% ipython --no-banner

In [1]: import numpy as np

In [2]: import numpy.linalg as la

In [3]: np.set_printoptions(suppress=True, linewidth=140)

In [4]: m1 = np.load("mat.npy")

In [5]: print(m1.round(2))
[[-0.51 -0.16  0.16  0.7  -0.25]
 [ 0.16 -0.84  0.32 -0.13 -0.13]
 [-0.63 -0.05 -0.11 -0.1   0.16]
 [-0.28 -0.04  0.4  -0.07  0.73]
 [-0.19  0.29  0.55 -0.49 -0.24]
 [-0.22  0.28  0.05 -0.05 -0.42]
 [-0.09 -0.01 -0.5  -0.09  0.26]
 [-0.38 -0.33 -0.38 -0.47 -0.24]]

In [6]: hat = m1 @ la.solve(m1.T @ m1, m1.T)

In [7]: print(np.round(la.eigvalsh(hat), 2) + 0)
[0. 0. 0. 1. 1. 1. 1. 1.]

In [8]: print(np.round(hat @ m1[:, 2], 2))
[ 0.16  0.32 -0.11  0.4   0.55  0.05 -0.5  -0.38]

In [9]: print(la.matrix_rank(np.eye(8) - hat))
3

In [10]: print(np.round(np.diag(hat), 2))
[0.86 0.86 0.45 0.79 0.72 0.31 0.34 0.67]

In [11]: blk = np.stack([m1, -1 * m1, m1[::-1]])

In [12]: print(np.round(blk.sum(axis=0), 2))
[[-0.38 -0.33 -0.38 -0.47 -0.24]
 [-0.09 -0.01 -0.5  -0.09  0.26]
 [-0.22  0.28  0.05 -0.05 -0.42]
 [-0.19  0.29  0.55 -0.49 -0.24]
 [-0.28 -0.04  0.4  -0.07  0.73]
 [-0.63 -0.05 -0.11 -0.1   0.16]
 [ 0.16 -0.84  0.32 -0.13 -0.13]
 [-0.51 -0.16  0.16  0.7  -0.25]]

In [13]: print(la.matrix_rank(blk.reshape(3, -1)))
2

In [14]: print(np.round(np.einsum("bij,cij->bc", blk, blk), 2))
[[ 5.   -5.   -0.19]
 [-5.    5.    0.19]
 [-0.19  0.19  5.  ]]
